>>> import numpy as np
>>> np.set_printoptions(precision=2, suppress=True, linewidth=160)
>>> def rd(a):
...     return np.round(a, 2) + 0
... 
>>> F = np.load("arr.npy")
>>> print(F)
[[3 1 0 0]
 [3 3 0 0]
 [0 0 3 1]
 [0 0 3 3]]
>>> evals, evecs = np.linalg.eig(F)
>>> rd(F @ evecs[:, 0] - evals[0] * evecs[:, 0])
array([0., 0., 0., 0.])
>>> rng = np.random.default_rng(11)
>>> z = rng.permutation(4)
>>> A2 = F[:, z] * rng.choice([-1, 1], 4)
>>> A2
array([[ 0,  1,  3,  0],
       [ 0,  3,  3,  0],
       [-1,  0,  0,  3],
       [-3,  0,  0,  3]])
>>> U, _, Vh = np.linalg.svd(F.T @ A2)
>>> z
array([3, 1, 0, 2])
>>> X = np.load("test4.npy")
>>> X
array([[-0.78, -1.55,  0.52,  2.67, -0.52],
       [ 0.48,  1.55, -1.79, -0.9 ,  1.36],
       [ 0.24, -0.17,  0.81, -0.58,  0.32],
       [ 3.25,  0.69, -1.88,  2.83,  0.68],
       [ 3.03,  0.87,  0.38,  1.42, -0.11],
       [ 1.62, -1.22, -0.53,  1.24,  0.54],
       [-2.46, -0.05,  1.92, -2.13, -1.43],
       [-0.62, -3.12,  2.5 , -0.29,  0.65],
       [-1.08, -1.47, -1.72,  2.35,  0.45],
       [ 2.94, -0.19, -1.15, -2.1 ,  0.78],
       [-0.33, -0.01, -0.52, -0.65, -0.2 ],
       [-7.63,  1.13,  3.65, -3.23,  0.03],
       [ 4.53, -0.44,  2.02,  1.05,  1.52],
       [ 1.22, -3.03, -0.7 ,  1.42, -0.01],
       [-1.72,  2.47,  0.75, -1.23,  0.34],
       [ 0.15, -5.07, -0.92,  3.9 ,  0.79],
       [ 3.39, -2.57, -0.26, -0.31,  0.55],
       [-1.83,  0.21,  1.16,  0.69, -0.03],
       [ 1.74, -1.99, -2.28,  1.06,  1.07],
       [-0.05, -1.39,  1.77,  0.22, -1.14],
       [-1.11, -0.68,  1.51, -1.3 , -0.02],
       [ 0.06,  2.9 , -2.32, -1.  ,  2.34],
       [-2.77, -0.66,  3.07,  0.54, -1.2 ],
       [-0.11,  1.71, -4.73, -2.44,  1.82],
       [-1.42, -1.04, -1.45, -0.35,  0.86],
       [ 0.5 , -5.82,  0.74,  3.97, -0.07],
       [-1.56,  2.44, -2.17,  0.5 , -0.2 ],
       [-2.45, -2.2 ,  1.71,  0.38,  0.13],
       [ 1.16, -0.47,  2.12,  0.01, -1.08],
       [ 2.04, -1.63, -1.1 ,  0.39,  0.43],
       [ 0.54,  0.48,  3.26, -1.03, -1.69],
       [-0.54, -3.52, -0.63,  3.16,  0.99],
       [ 0.02,  0.82,  1.1 , -2.33, -0.22]])
>>> Ac = X - X.mean(axis=0)
>>> U, sigma, Vh = np.linalg.svd(Ac, full_matrices=False)
>>> rd(np.abs(Vh[-1]))
array([0.03, 0.08, 0.35, 0.12, 0.93])
>>> print(rd(sigma))
[15.51 13.14  9.38  6.07  3.57]
>>> np.abs(U[:, 0]).argmax()
np.int64(11)
>>> rd((sigma ** 2).sum() ** 2 / (sigma ** 4).sum())
np.float64(3.13)
>>> np.linalg.matrix_rank(Ac)
np.int64(5)
>>> rd(Ac.mean(axis=0))
array([0., 0., 0., 0., 0.])
>>> rd(Vh[0] * np.sign(Vh[0, np.abs(Vh[0]).argmax()]))
array([ 0.66, -0.44, -0.32,  0.51,  0.11])
